% ipython --no-banner

In [1]: import numpy as np

In [2]: np.set_printoptions(precision=3, suppress=True, linewidth=140)

In [3]: M = np.array([[-2, -2, 0, -4, -4, 0],
   ...:     [0, -4, 0, 0, -8, 0],
   ...:     [0, -2, -2, 0, -4, -4],
   ...:     [-8, -8, 0, 6, 6, 0],
   ...:     [0, -16, 0, 0, 12, 0],
   ...:     [0, -8, -8, 0, 6, 6]])

In [4]: W1 = np.array([[5, 0, -2, -2, -1],
   ...:     [0, -5, -2, -6, 0],
   ...:     [8, 0, 2, -2, -4],
   ...:     [-1, -8, 4, 7, -4],
   ...:     [7, 3, 5, 2, -2],
   ...:     [-4, 8, 6, -6, -6]])

In [5]: beta = np.array([1, 5, 2, 7, 7])

In [6]: H = np.maximum(M @ W1 + beta, 0)

In [7]: (H > 0).astype(int)
Out[7]: 
array([[0, 1, 0, 0, 1],
       [0, 1, 0, 1, 1],
       [0, 0, 0, 1, 1],
       [0, 1, 1, 1, 0],
       [1, 1, 1, 1, 0],
       [0, 1, 1, 1, 0]])

In [8]: H
Out[8]: 
array([[  0,  35,   0,   0,  33],
       [  0,   1,   0,  15,  23],
       [  0,   0,   0,  39,  47],
       [  0,  15,  88, 125,   0],
       [ 85, 121,  94, 127,   0],
       [  0, 111,  68,  47,   0]])

In [9]: W2 = np.array([[2, 1, 2], [2, 2, 2], [1, 0, 0], [2, 0, 1], [0, 0, 1]])

In [10]: (H @ W2).round(6).argmax(axis=1)
Out[10]: array([2, 2, 2, 0, 0, 0])

In [11]: H @ W2
Out[11]: 
array([[ 70,  70, 103],
       [ 32,   2,  40],
       [ 78,   0,  86],
       [368,  30, 155],
       [760, 327, 539],
       [384, 222, 269]])

In [12]: W1 @ W2
Out[12]: 
array([[  4,   5,   7],
       [-24, -10, -16],
       [ 14,   8,  10],
       [  0, -17, -15],
       [ 29,  13,  20],
       [  2,  12,  -4]])

In [13]: q, R = np.linalg.qr(H)

In [14]: np.abs(np.diag(R))
Out[14]: array([ 85.   , 117.354,  81.595,  44.868,  10.438])

In [15]: round(float(np.trace(q @ q.T)), 3)
Out[15]: 5.0

In [16]: abs(R[0, 0]), round(float(np.linalg.norm(H[:, 0])), 3)
Out[16]: (np.float64(85.0), 85.0)

In [17]: np.round(q.T @ q, 3) + 0
Out[17]: 
array([[1., 0., 0., 0., 0.],
       [0., 1., 0., 0., 0.],
       [0., 0., 1., 0., 0.],
       [0., 0., 0., 1., 0.],
       [0., 0., 0., 0., 1.]])

In [18]: Y = np.array([[-3, -2, -1],
    ...:     [-1, 2, 0],
    ...:     [-1, 3, -1],
    ...:     [2, 1, 3],
    ...:     [-2, -2, 0],
    ...:     [-2, 2, -3]])

In [19]: np.linalg.matrix_rank(M @ Y)
Out[19]: np.int64(3)

In [20]: np.linalg.matrix_rank(np.vstack([M, Y.T]))
Out[20]: np.int64(6)

In [21]: np.vstack([M, Y.T]).shape
Out[21]: (9, 6)

In [22]: r0 = np.array([2, 0, 3])

In [23]: J = -1 * np.eye(3) + np.outer(r0, r0)

In [24]: J
Out[24]: 
array([[ 3.,  0.,  6.],
       [ 0., -1.,  0.],
       [ 6.,  0.,  8.]])

In [25]: # symmetric, so the eigenvalues are real

In [26]: x0 = np.array([-3, 0, 4])

In [27]: rhs = J @ x0

In [28]: beta, lr = np.zeros(3), 1 / np.linalg.norm(J, 2) ** 2

In [29]: for i in range(150):
    ...:     beta -= lr * J.T @ (J @ beta - rhs)
    ...:     if i % 50 == 0: print(i, round(np.linalg.norm(J @ beta - rhs), 3))
    ...: 
0 4.682
50 3.305
100 2.332

In [30]: beta
Out[30]: array([-1.621,  0.   ,  3.08 ])

In [31]: round(np.linalg.cond(J), 3)
Out[31]: np.float64(12.0)

In [32]: round(np.log10(np.linalg.cond(J)))
Out[32]: 1

In [33]: [round(float(x), 3) for x in np.linalg.svd(J, compute_uv=False)[:3]]
Out[33]: [12.0, 1.0, 1.0]

In [34]: np.round(np.linalg.norm(J, 2) / np.linalg.norm(J), 3)
Out[34]: np.float64(0.993)

In [35]: r0 = np.array([-1, 0, 2])

In [36]: Y = J + np.outer(r0, np.eye(3)[2])

In [37]: Y
Out[37]: 
array([[ 3.,  0.,  5.],
       [ 0., -1.,  0.],
       [ 6.,  0., 10.]])

In [38]: np.linalg.matrix_rank(Y - J)
Out[38]: np.int64(1)

In [39]: np.all(np.linalg.eigvalsh(J) > 0)
Out[39]: np.False_

In [40]: rng = np.random.default_rng(80)

In [41]: idx = rng.permutation(6)

In [42]: Y = M[:, idx] * rng.choice([-1, 1], 6)

In [43]: Y
Out[43]: 
array([[ -2,   4,   2,   0,  -4,   0],
       [ -4,   8,   0,   0,   0,   0],
       [ -2,   4,   0,   2,   0,  -4],
       [ -8,  -6,   8,   0,   6,   0],
       [-16, -12,   0,   0,   0,   0],
       [ -8,  -6,   0,   8,   0,   6]])

In [44]: U, _, Vt = np.linalg.svd(M.T @ Y)

In [45]: idx
Out[45]: array([1, 4, 0, 2, 3, 5])

In [46]: mat = np.maximum(np.array([[2, 1],
    ...:     [0, 3],
    ...:     [3, 1],
    ...:     [1, 3],
    ...:     [0, 0],
    ...:     [0, 3],
    ...:     [0, 1],
    ...:     [0, 1],
    ...:     [1, 1],
    ...:     [1, 1],
    ...:     [3, 3],
    ...:     [1, 2],
    ...:     [0, 3],
    ...:     [1, 1],
    ...:     [2, 0],
    ...:     [0, 0],
    ...:     [2, 1],
    ...:     [3, 1],
    ...:     [3, 0],
    ...:     [3, 3],
    ...:     [0, 3],
    ...:     [0, 0],
    ...:     [3, 0]]) @ np.array([[1, -1, -2], [1, -1, -1]]) + np.array([4, 2, 0]), 0)

In [47]: mat
Out[47]: 
array([[ 7,  0,  0],
       [ 7,  0,  0],
       [ 8,  0,  0],
       [ 8,  0,  0],
       [ 4,  2,  0],
       [ 7,  0,  0],
       [ 5,  1,  0],
       [ 5,  1,  0],
       [ 6,  0,  0],
       [ 6,  0,  0],
       [10,  0,  0],
       [ 7,  0,  0],
       [ 7,  0,  0],
       [ 6,  0,  0],
       [ 6,  0,  0],
       [ 4,  2,  0],
       [ 7,  0,  0],
       [ 8,  0,  0],
       [ 7,  0,  0],
       [10,  0,  0],
       [ 7,  0,  0],
       [ 4,  2,  0],
       [ 7,  0,  0]])

In [48]: # column 0 is much longer than the rest

In [49]: U, sv, Vt = np.linalg.svd(mat)

In [50]: V = Vt[:(sv > 1e-8).sum()]

In [51]: x0 = mat[0] + 2 * mat[2] + rng.integers(2) * np.eye(3)[2]

In [52]: x0
Out[52]: array([23.,  0.,  1.])

In [53]: np.allclose(V.T @ V @ x0, x0)
Out[53]: False

In [54]: np.round(V.T @ V, 3) + 0
Out[54]: 
array([[1., 0., 0.],
       [0., 1., 0.],
       [0., 0., 0.]])

In [55]: np.round(np.linalg.norm(x0 - V.T @ V @ x0), 3)
Out[55]: np.float64(1.0)

In [56]: Y = mat + rng.integers(-2, 3, (23, 2)) @ rng.integers(-2, 3, (2, 3))

In [57]: Y
Out[57]: 
array([[ 8, -2, -1],
       [ 9,  4, -6],
       [10, -4, -2],
       [ 7,  2,  1],
       [ 5,  0, -1],
       [ 5,  2,  3],
       [ 3, -1,  5],
       [ 3,  3,  3],
       [ 7,  0, -2],
       [ 5,  0,  2],
       [ 9, -2,  3],
       [ 5, -2,  5],
       [ 6,  4,  0],
       [ 6,  2, -1],
       [ 8,  2, -5],
       [ 3,  6,  0],
       [ 7,  4, -2],
       [ 7,  0,  2],
       [ 6, -2,  3],
       [12,  0, -4],
       [ 5,  0,  4],
       [ 4,  6, -2],
       [ 8, -4,  0]])

In [58]: Y - mat
Out[58]: 
array([[ 1, -2, -1],
       [ 2,  4, -6],
       [ 2, -4, -2],
       [-1,  2,  1],
       [ 1, -2, -1],
       [-2,  2,  3],
       [-2, -2,  5],
       [-2,  2,  3],
       [ 1,  0, -2],
       [-1,  0,  2],
       [-1, -2,  3],
       [-2, -2,  5],
       [-1,  4,  0],
       [ 0,  2, -1],
       [ 2,  2, -5],
       [-1,  4,  0],
       [ 0,  4, -2],
       [-1,  0,  2],
       [-1, -2,  3],
       [ 2,  0, -4],
       [-2,  0,  4],
       [ 0,  4, -2],
       [ 1, -4,  0]])

In [59]: np.abs(Y - mat).sum(axis=1)
Out[59]: array([ 4, 12,  8,  4,  4,  7,  9,  7,  3,  3,  6,  9,  5,  3,  9,  5,  6,  3,  6,  6,  6,  6,  5])

In [60]: x0 = np.array([0, 3, 2])

In [61]: a = np.maximum(Y @ x0, 0)

In [62]: np.maximum(Y @ x0, 0) - np.maximum(-Y @ x0, 0)
Out[62]: array([ -8,   0, -16,   8,  -2,  12,   7,  15,  -4,   4,   0,   4,  12,   4,  -4,  18,   8,   4,   0,  -8,   8,  14, -12])

In [63]: np.maximum(Y @ (3 * x0), 0)
Out[63]: array([ 0,  0,  0, 24,  0, 36, 21, 45,  0, 12,  0, 12, 36, 12,  0, 54, 24, 12,  0,  0, 24, 42,  0])

In [64]: r = np.linalg.matrix_rank(mat)

In [65]: r
Out[65]: np.int64(2)

In [66]: ns = np.linalg.svd(mat)[2][r:].T

In [67]: ns.shape
Out[67]: (3, 1)

In [68]: [int(np.linalg.matrix_rank(mat[:, :j + 1])) for j in range(3)]
Out[68]: [1, 2, 2]

In [69]: U, sv, Vt = np.linalg.svd(mat)

In [70]: np.argmax(sv[:-1] / (sv[1:] + 1e-6)) + 1
Out[70]: np.int64(2)

In [71]: Y = U[:, :2] @ np.diag(sv[:2]) @ Vt[:2]

In [72]: np.linalg.matrix_rank(Y)
Out[72]: np.int64(2)

In [73]: np.round(np.linalg.norm(mat - Y) / np.linalg.norm(mat), 3)
Out[73]: np.float64(0.0)

In [74]: K = np.load("w.npy")

In [75]: K
Out[75]: 
array([[ 5.,  0.,  0.],
       [ 0.,  3., -3.],
       [ 0., -2.,  3.]])

In [76]: # 2 blocks once reordered

In [77]: ev, V = np.linalg.eig(K)

In [78]: np.round(K @ V[:, 0] - ev[0] * V[:, 0], 3) + 0
Out[78]: array([0., 0., 0.])

In [79]: round(np.prod(ev), 3)
Out[79]: np.float64(15.0)

In [80]: np.sort(np.linalg.eigvals(K.T))
Out[80]: array([0.551, 5.   , 5.449])

In [81]: cov = K.T @ K

In [82]: np.linalg.eigvalsh(cov)[::-1]
Out[82]: array([30.707, 25.   ,  0.293])

In [83]: np.trace(cov), (K ** 2).sum()
Out[83]: (np.float64(56.0), np.float64(56.0))

In [84]: np.diag(cov)
Out[84]: array([25., 13., 18.])

In [85]: x0 = np.array([1, 2, 0])

In [86]: rhs = K @ x0

In [87]: rhs
Out[87]: array([ 5.,  6., -4.])

In [88]: np.round(np.linalg.solve(K, rhs), 3) + 0
Out[88]: array([1., 2., 0.])

In [89]: np.linalg.solve(K, rhs + K[:, 2])
Out[89]: array([1., 2., 1.])

In [90]: np.linalg.solve(K.T, K[0])
Out[90]: array([1., 0., 0.])

In [91]: np.round(np.linalg.solve(K, 2 * rhs), 3) + 0
Out[91]: array([2., 4., 0.])

In [92]: r0 = np.array([2, 0, 0])

In [93]: Y = K + np.outer(r0, np.eye(3)[2])

In [94]: np.linalg.matrix_rank(np.linalg.inv(Y) - np.linalg.inv(K), tol=1e-8)
Out[94]: np.int64(1)

In [95]: arr = np.array([[3, 0, 3, 0], [2, 3, 2, 3], [3, 0, 3, 0], [2, 3, 2, 3]])

In [96]: idx = rng.permutation(3)

In [97]: Y = J[:, idx] * rng.choice([-1, 1], 3)

In [98]: Y
Out[98]: 
array([[-3., -6.,  0.],
       [-0., -0., -1.],
       [-6., -8.,  0.]])

In [99]: U, _, Vt = np.linalg.svd(J.T @ Y)

In [100]: idx
Out[100]: array([0, 2, 1])

In [101]: np.round(np.linalg.lstsq(J, Y)[0], 3) + 0
Out[101]: 
array([[-1.,  0.,  0.],
       [ 0.,  0.,  1.],
       [ 0., -1.,  0.]])

In [102]: np.unique(arr.round(6), axis=0).shape
Out[102]: (2, 4)

In [103]: np.allclose(arr[:-1].T @ np.linalg.lstsq(arr[:-1].T, arr[-1])[0], arr[-1])
Out[103]: True

In [104]: round(np.trace(np.linalg.pinv(arr) @ arr), 3)
Out[104]: np.float64(2.0)

In [105]: U, sv, Vt = np.linalg.svd(arr, full_matrices=False)

In [106]: (sv > 1e-8).sum()
Out[106]: np.int64(2)

In [107]: np.abs(U[:, 0]).round(6).argmax()
Out[107]: np.int64(1)

In [108]: F = np.loadtxt("mat.csv", delimiter=",")

In [109]: F
Out[109]: 
array([[ 0.738,  0.393,  0.197],
       [ 0.393,  0.41 , -0.295],
       [ 0.197, -0.295,  0.852]])

In [110]: round(float(np.linalg.norm(F, 2) / np.linalg.norm(F)), 3)
Out[110]: 0.707

In [111]: np.linalg.cond(F) > 100
Out[111]: np.True_

In [112]: U, sv, Vt = np.linalg.svd(F)

In [113]: V = Vt[:(sv > 1e-8).sum()]

In [114]: x0 = F[2] + 4 * F[0] + rng.integers(2) * np.eye(3)[0]

In [115]: x0
Out[115]: array([4.148, 1.279, 1.639])

In [116]: np.allclose(V.T @ V @ x0, x0)
Out[116]: False

In [117]: A = np.loadtxt("dump.csv", delimiter=",")

In [118]: A
Out[118]: 
array([[0., 0., 2., 2.],
       [0., 0., 1., 0.],
       [2., 1., 0., 0.],
       [2., 0., 0., 0.]])

In [119]: round(float(np.linalg.eigvalsh(A).min()), 3)
Out[119]: -2.921

In [120]: [round(float(np.linalg.det(A[:i, :i])), 2) + 0 for i in range(1, 5)]
Out[120]: [0.0, 0.0, 0.0, 4.0]

In [121]: m1 = np.array([[-1, 5, 1, 9], [-8, 1, -2, -5], [4, 5, -4, 0], [6, -7, 7, 5]])

In [122]: m1[2] = m1[1]

In [123]: m1
Out[123]: 
array([[-1,  5,  1,  9],
       [-8,  1, -2, -5],
       [-8,  1, -2, -5],
       [ 6, -7,  7,  5]])

In [124]: np.linalg.matrix_rank(m1, rtol=0.1)
Out[124]: np.int64(3)

In [125]: [round(float(x), 3) for x in np.linalg.svd(m1, compute_uv=False)[:3]]
Out[125]: [17.783, 10.353, 5.619]

In [126]: np.round(np.linalg.norm(m1, 2) / np.linalg.norm(m1), 3)
Out[126]: np.float64(0.834)
